>>> import numpy as np
>>> np.set_printoptions(suppress=True, linewidth=200)
>>> def rnd(a):
...     return np.round(a, 2) + 0
... 
>>> E = np.load("out14.npy")
>>> E
array([[ 0, -1,  0],
       [-1,  0, -1],
       [ 0, -1,  0]])
>>> U, sig, Vh = np.linalg.svd(E)
>>> rnd(sig)
array([1.41, 1.41, 0.  ])
>>> other = U[:, :2] @ np.diag(sig[:2]) @ Vh[:2]
>>> print(rnd(np.linalg.norm(E - other) / np.linalg.norm(E)))
0.0
>>> other
array([[ 0., -1.,  0.],
       [-1.,  0., -1.],
       [ 0., -1.,  0.]])
>>> np.abs(E - other).max()
np.float64(0.0)
>>> np.linalg.matrix_rank(E, rtol=0.05)
np.int64(2)
>>> print(np.linalg.matrix_rank(other))
2
>>> ang = np.radians(36)
>>> Rm = np.eye(3)
>>> Rm[1, 1] = Rm[0, 0] = np.cos(ang)
>>> Rm[1, 0], Rm[0, 1] = -np.sin(ang), np.sin(ang)
>>> rnd(Rm)
array([[ 0.81,  0.59,  0.  ],
       [-0.59,  0.81,  0.  ],
       [ 0.  ,  0.  ,  1.  ]])
>>> other = E @ Rm.T
>>> np.allclose(np.linalg.norm(E, axis=1), np.linalg.norm(other, axis=1))
True
>>> print(rnd(np.linalg.svd(E, compute_uv=False)), rnd(np.linalg.svd(other, compute_uv=False)))
[1.41 1.41 0.  ] [1.41 1.41 0.  ]
>>> U, sig, Vh = np.linalg.svd(E)
>>> vecs = Vh[:(sig > 1e-8).sum()]
>>> rng = np.random.default_rng(9921)
>>> x = E[2] + 2 * E[0] + rng.integers(2) * np.eye(3)[1]
>>> x
array([ 0., -3.,  0.])
>>> np.allclose(vecs.T @ vecs @ x, x)
True
>>> rnd(np.diag(vecs.T @ vecs))
array([0.5, 1. , 0.5])
>>> other = E / np.linalg.norm(E, axis=1, keepdims=True)
>>> cov = other @ other.T
>>> np.argwhere(np.triu(np.abs(cov) > 0.95, 1))
array([[0, 2]])
>>> rnd(np.linalg.norm(other, axis=1))
array([1., 1., 1.])
>>> print(np.argsort(-np.linalg.norm(E, axis=0).round(6), kind="stable")[:3])
[1 0 2]
>>> np.linalg.matrix_rank(E, rtol=0.1)
np.int64(2)
>>> [round(float(x), 2) for x in np.linalg.svd(E, compute_uv=False)[:3]]
[1.41, 1.41, 0.0]
>>> ang = np.sort(rng.uniform(-2, 2, 13))
>>> mat = np.c_[ang, ang ** 2, ang ** 3] @ np.array([[-5, -1, 3], [-5, 0, -2], [-5, 5, -5]])
>>> rnd(mat)
array([[  6.9 ,  -6.68,   1.66],
       [  3.02,  -1.33,  -1.28],
       [  1.3 ,   0.15,  -1.04],
       [  0.73,   0.14,  -0.54],
       [ -1.1 ,  -0.15,   0.45],
       [ -3.63,  -0.01,   0.5 ],
       [ -6.16,   0.56,  -0.08],
       [-11.68,   2.53,  -2.31],
       [-18.6 ,   5.75,  -6.  ],
       [-25.38,   9.38, -10.11],
       [-42.75,  19.81, -21.83],
       [-54.6 ,  27.52, -30.41],
       [-69.57,  37.7 , -41.67]])
>>> Xc = mat - mat.mean(axis=0)
>>> vecs = np.linalg.svd(Xc)[2][:1]
>>> other = Xc - Xc @ vecs.T @ vecs
>>> np.linalg.norm(other, axis=1).round(6).argmax()
np.int64(1)
>>> rnd(np.diag(vecs.T @ vecs))
array([0.62, 0.18, 0.2 ])
>>> rnd(np.cov(Xc @ vecs.T, rowvar=False))
np.float64(948.17)
>>> Xc = (mat - mat.mean(axis=0)) / mat.std(axis=0)
>>> np.argwhere(np.abs(Xc) > 2)
array([[12,  0],
       [12,  1],
       [12,  2]])
>>> beta = np.linalg.lstsq(np.delete(Xc, 0, axis=1), Xc[:, 0])[0]
>>> np.abs(beta).argmax()
np.int64(0)
>>> rnd(np.trace(np.linalg.pinv(E) @ E))
np.float64(2.0)
>>> rnd(E @ np.linalg.pinv(E) @ E)
array([[ 0., -1.,  0.],
       [-1.,  0., -1.],
       [ 0., -1.,  0.]])
>>> try:
...     np.linalg.inv(E)
... except np.linalg.LinAlgError as e:
...     print("failed:", e)
... 
failed: Singular matrix
>>> np.unique(E.round(6), axis=0).shape
(2, 3)
